In [1]: import numpy as np

In [2]: np.set_printoptions(precision=2, suppress=True, linewidth=120)

In [3]: def rd(a):
   ...:     return np.round(a, 2) + 0
   ...: 

In [4]: arr = np.loadtxt("test8.csv", delimiter=",")

In [5]: print(arr)
[[8. 9. 0. 0.]
 [3. 2. 0. 0.]
 [0. 0. 8. 9.]
 [0. 0. 3. 2.]]

In [6]: # 2 groups of indices that never mix

In [7]: Uu, sv, Vt = np.linalg.svd(arr)

In [8]: print(np.argmax(sv[:-1] / (sv[1:] + 1e-6)) + 1)
2

In [9]: Y = Uu[:, :2] @ np.diag(sv[:2]) @ Vt[:2]

In [10]: print(np.linalg.matrix_rank(arr, rtol=0.05))
4

In [11]: print(np.linalg.matrix_rank(Y))
2

In [12]: print(rd(np.linalg.norm(arr - Y, 2)), rd(sv[2]))
0.88 0.88

In [13]: print(rd(Y))
[[8.18 8.83 0.   0.  ]
 [2.38 2.57 0.   0.  ]
 [0.   0.   8.18 8.83]
 [0.   0.   2.38 2.57]]

In [14]: print(rd(np.linalg.norm(arr - Y) / np.linalg.norm(arr)))
0.07

In [15]: print((np.linalg.matrix_power((Y != 0) + (Y.T != 0) + np.eye(4), 4) > 0).astype(int))
[[1 1 0 0]
 [1 1 0 0]
 [0 0 1 1]
 [0 0 1 1]]

In [16]: print(rd(Y @ Y))
[[87.95 94.98  0.    0.  ]
 [25.61 27.66  0.    0.  ]
 [ 0.    0.   87.95 94.98]
 [ 0.    0.   25.61 27.66]]

In [17]: m1 = np.load("a.npy")

In [18]: print(m1)
[[1. 1. 5.]
 [3. 0. 2.]
 [0. 0. 1.]]

In [19]: print(rd(np.linalg.det(m1.T)))
-3.0

In [20]: print(rd(np.linalg.det(2 * m1)), rd(np.linalg.det(m1)))
-24.0 -3.0

In [21]: Y = m1 / np.sqrt((m1 ** 2).mean(axis=1, keepdims=True))

In [22]: print(rd(Y[0]))
[0.33 0.33 1.67]

In [23]: X = np.load("x.npy")

In [24]: print(X)
[[  2  -5   1  -1]
 [ -2  -6  -1   2]
 [  2 -10   2   5]
 [  7  -8   3   6]
 [ 11 -12   3   7]
 [ 16 -11   6  10]
 [ 21 -15   4  12]
 [ 17 -17   4  15]
 [ 16 -16   0  17]
 [ 20 -13  -3  15]
 [ 19 -14  -2  10]
 [ 22 -17  -7   7]
 [ 24 -18  -3   4]
 [ 20 -17  -5   4]
 [ 21 -17  -1   8]
 [ 22 -18  -5   7]
 [ 26 -16  -6  10]
 [ 29 -11  -8   9]
 [ 33 -11 -12   9]
 [ 38 -14 -11  11]
 [ 42 -19 -15   6]
 [ 39 -20 -10   6]]

In [25]: Y = np.c_[X[:, :1] @ np.array([[-3]]), np.array([5, -5, 2, 0, 3, -1, 5, -3, 2, -2, -4, 3, 1, 0, 2, -1, -2, -3, 3, 5, -5, -1])]

In [26]: print(Y)
[[  -6    5]
 [   6   -5]
 [  -6    2]
 [ -21    0]
 [ -33    3]
 [ -48   -1]
 [ -63    5]
 [ -51   -3]
 [ -48    2]
 [ -60   -2]
 [ -57   -4]
 [ -66    3]
 [ -72    1]
 [ -60    0]
 [ -63    2]
 [ -66   -1]
 [ -78   -2]
 [ -87   -3]
 [ -99    3]
 [-114    5]
 [-126   -5]
 [-117   -1]]

In [27]: print(rd(np.linalg.norm(Y - X @ np.linalg.lstsq(X, Y)[0], axis=0)))
[ 0.   14.06]

In [28]: K = np.load("data.npy")

In [29]: print(K)
[[ 2.    2.92  2.98 -0.02]
 [ 7.01  7.06  6.97  2.  ]
 [ 4.98  4.    3.97  1.95]
 [-7.98 -5.03 -4.98 -4.01]
 [ 6.95  7.02  6.93  2.11]]

In [30]: O, R = np.linalg.qr(K)

In [31]: print(rd(np.abs(np.diag(R))))
[13.78  2.65  0.09  0.11]

In [32]: print(rd(R))
[[-13.78 -11.91 -11.79  -5.11]
 [  0.    -2.65  -2.65   1.5 ]
 [  0.     0.     0.09  -0.11]
 [  0.     0.     0.     0.11]]

In [33]: print(rd(O @ R))
[[ 2.    2.92  2.98 -0.02]
 [ 7.01  7.06  6.97  2.  ]
 [ 4.98  4.    3.97  1.95]
 [-7.98 -5.03 -4.98 -4.01]
 [ 6.95  7.02  6.93  2.11]]

In [34]: Y = np.array([[-4, 5], [-5, -1]])

In [35]: C = np.kron(Y, K)

In [36]: print(rd(np.linalg.norm(C, 2)), rd(np.linalg.norm(Y, 2) * np.linalg.norm(K, 2)))
159.05 159.05

In [37]: print(C.shape)
(10, 8)

In [38]: print(rd(K[0] @ K[1]))
55.37

In [39]: print(rd(np.linalg.norm(K, axis=1)))
[ 4.63 12.31  7.77 11.4  12.25]

In [40]: print(rd(np.linalg.norm(K[0] - K[1])))
7.89

In [41]: print(rd(np.linalg.norm(K, 1)), rd(np.linalg.norm(K, np.inf)))
28.92 23.04

In [42]: mat = np.loadtxt("block7.csv", delimiter=",")

In [43]: print(mat)
[[  2.   4.   1.]
 [  2.   4.   1.]
 [ -6. -12.  -3.]
 [ -4.  -8.  -2.]
 [  4.   8.   2.]]

In [44]: # looks like rank 1

In [45]: vec = np.array([9, -6, 4])

In [46]: h1 = np.maximum(mat @ vec, 0)

In [47]: print(rd(np.tanh(mat @ vec)))
[-0.96 -0.96  1.    1.   -1.  ]

In [48]: print(h1)
[0. 0. 6. 4. 0.]

In [49]: print(np.flatnonzero(h1 > 1e-9))
[2 3]

In [50]: print(mat * (h1 > 1e-9)[:, None])
[[  0.   0.   0.]
 [  0.   0.   0.]
 [ -6. -12.  -3.]
 [ -4.  -8.  -2.]
 [  0.   0.   0.]]

In [51]: print(mat.T @ h1)
[ -52. -104.  -26.]

In [52]: print(np.maximum(mat @ vec, 0) - np.maximum(-mat @ vec, 0))
[-2. -2.  6.  4. -4.]
